$ ipython --no-banner

In [1]: import numpy as np

In [2]: from numpy import linalg as LA

In [3]: np.set_printoptions(suppress=True, linewidth=140)

In [4]: W0 = np.loadtxt("m.csv", delimiter=",")

In [5]: print(W0.round(3))
[[ 0.373 -0.127 -0.085  0.12  -0.167 -0.189  0.186  0.268 -0.163]
 [-0.127  0.742 -0.129 -0.095  0.01   0.176  0.331  0.016  0.096]
 [-0.085 -0.129  0.934 -0.05  -0.012  0.096  0.157  0.024  0.025]
 [ 0.12  -0.095 -0.05   0.825 -0.055  0.333  0.03  -0.005 -0.058]
 [-0.167  0.01  -0.012 -0.055  0.816  0.135 -0.107  0.158 -0.254]
 [-0.189  0.176  0.096  0.333  0.135  0.359 -0.041 -0.02   0.151]
 [ 0.186  0.331  0.157  0.03  -0.107 -0.041  0.498  0.03  -0.258]
 [ 0.268  0.016  0.024 -0.005  0.158 -0.02   0.03   0.831  0.204]
 [-0.163  0.096  0.025 -0.058 -0.254  0.151 -0.258  0.204  0.622]]

In [6]: other = W0 / LA.norm(W0, axis=1, keepdims=True)

In [7]: cov = other @ other.T

In [8]: print(cov[5].round(3))
[-0.516  0.342  0.166  0.612  0.25   1.    -0.096 -0.037  0.32 ]

In [9]: w, V = LA.eigvalsh(W0)
---------------------------------------------------------------------------
ValueError                                Traceback (most recent call last)
Cell In[9], line 1
----> 1 w, V = LA.eigvalsh(W0)

ValueError: too many values to unpack (expected 2)

In [10]: w, V = LA.eigh(W0)

In [11]: print(np.round(V @ np.diag(w) @ V.T, 3))
[[ 0.373 -0.127 -0.085  0.12  -0.167 -0.189  0.186  0.268 -0.163]
 [-0.127  0.742 -0.129 -0.095  0.01   0.176  0.331  0.016  0.096]
 [-0.085 -0.129  0.934 -0.05  -0.012  0.096  0.157  0.024  0.025]
 [ 0.12  -0.095 -0.05   0.825 -0.055  0.333  0.03  -0.005 -0.058]
 [-0.167  0.01  -0.012 -0.055  0.816  0.135 -0.107  0.158 -0.254]
 [-0.189  0.176  0.096  0.333  0.135  0.359 -0.041 -0.02   0.151]
 [ 0.186  0.331  0.157  0.03  -0.107 -0.041  0.498  0.03  -0.258]
 [ 0.268  0.016  0.024 -0.005  0.158 -0.02   0.03   0.831  0.204]
 [-0.163  0.096  0.025 -0.058 -0.254  0.151 -0.258  0.204  0.622]]

In [12]: print(np.round(V.T @ V, 3) + 0)
[[1. 0. 0. 0. 0. 0. 0. 0. 0.]
 [0. 1. 0. 0. 0. 0. 0. 0. 0.]
 [0. 0. 1. 0. 0. 0. 0. 0. 0.]
 [0. 0. 0. 1. 0. 0. 0. 0. 0.]
 [0. 0. 0. 0. 1. 0. 0. 0. 0.]
 [0. 0. 0. 0. 0. 1. 0. 0. 0.]
 [0. 0. 0. 0. 0. 0. 1. 0. 0.]
 [0. 0. 0. 0. 0. 0. 0. 1. 0.]
 [0. 0. 0. 0. 0. 0. 0. 0. 1.]]

In [13]: print(w.sum(), np.round(np.trace(W0), 3))
6.0 6.0

In [14]: print(np.round(LA.eigvalsh(W0 + -3 * np.eye(9)), 3))
[-3. -3. -3. -2. -2. -2. -2. -2. -2.]

In [15]: print(w.round(3) + 0)
[0. 0. 0. 1. 1. 1. 1. 1. 1.]
